In [1]: import numpy as np

In [2]: from numpy import linalg as LA

In [3]: np.set_printoptions(precision=3, suppress=True, linewidth=200)

In [4]: J = np.loadtxt("case5.csv", delimiter=",")

In [5]: J
Out[5]: 
array([[  0.52 ,  -0.158,   1.376],
       [ -4.92 ,  -3.288,  -5.442],
       [ -1.99 ,  -0.61 ,  -0.901],
       [ -0.383,   1.114,   1.813],
       [  1.049,   5.252,   6.507],
       [ -3.238,  -4.754,  -5.463],
       [ -1.103,  -0.54 ,  -0.175],
       [ -0.393,   3.346,   3.757],
       [ -7.276,  -7.124, -10.566],
       [ -3.528,  -0.718,  -2.149],
       [ -5.137,  -2.522,  -4.934],
       [ -9.734,  -3.048,  -8.843],
       [ -0.151,  -1.226,  -0.06 ],
       [ -6.744,  -3.493,  -6.99 ],
       [ -4.925,  -3.189,  -5.359],
       [ -0.176,   2.228,   2.943],
       [ -4.831,  -6.95 ,  -8.58 ],
       [  4.22 ,   7.866,  11.173],
       [ -1.951,  -2.683,  -2.686],
       [ -2.025,   1.696,   1.09 ],
       [ -1.433,   1.307,   1.193]])

In [6]: out = J / np.sqrt((J ** 2).mean(axis=1, keepdims=True))

In [7]: LA.norm(out, axis=1)
Out[7]: array([1.732, 1.732, 1.732, 1.732, 1.732, 1.732, 1.732, 1.732, 1.732, 1.732, 1.732, 1.732, 1.732, 1.732, 1.732, 1.732, 1.732, 1.732, 1.732, 1.732, 1.732])

In [8]: LA.matrix_rank(J - J.mean(axis=1, keepdims=True))
Out[8]: np.int64(2)

In [9]: out = np.array([[0, 0], [2, 0], [1, 0]])

In [10]: np.einsum("ij->j", J)
Out[10]: array([-54.149, -17.494, -32.296])

In [11]: Xc = J - J.mean(axis=0)

In [12]: V = LA.svd(Xc)[2][:2]

In [13]: out = Xc - Xc @ V.T @ V

In [14]: np.round(LA.norm(out) / LA.norm(Xc), 3)
Out[14]: np.float64(0.0)

In [15]: out = np.array([[0, 6, 1, 0, 0, 4, 0, 7, 0, 6, 1], [5, 2, 3, 3, 3, 4, 1, 2, 0, 6, 2]])

In [16]: arr = out.T @ out

In [17]: arr
Out[17]: 
array([[25, 10, 15, 15, 15, 20,  5, 10,  0, 30, 10],
       [10, 40, 12,  6,  6, 32,  2, 46,  0, 48, 10],
       [15, 12, 10,  9,  9, 16,  3, 13,  0, 24,  7],
       [15,  6,  9,  9,  9, 12,  3,  6,  0, 18,  6],
       [15,  6,  9,  9,  9, 12,  3,  6,  0, 18,  6],
       [20, 32, 16, 12, 12, 32,  4, 36,  0, 48, 12],
       [ 5,  2,  3,  3,  3,  4,  1,  2,  0,  6,  2],
       [10, 46, 13,  6,  6, 36,  2, 53,  0, 54, 11],
       [ 0,  0,  0,  0,  0,  0,  0,  0,  0,  0,  0],
       [30, 48, 24, 18, 18, 48,  6, 54,  0, 72, 18],
       [10, 10,  7,  6,  6, 12,  2, 11,  0, 18,  5]])

In [18]: left, sig, Vt = LA.svd(arr)

In [19]: V = Vt[:(sig > 1e-8).sum()]

In [20]: rng = np.random.default_rng(30861)

In [21]: vec = arr[3] + 2 * arr[0] + rng.integers(2) * np.eye(11)[2]

In [22]: vec
Out[22]: array([65., 26., 39., 39., 39., 52., 13., 26.,  0., 78., 26.])

In [23]: np.round(LA.norm(vec - V.T @ V @ vec), 3)
Out[23]: np.float64(0.0)
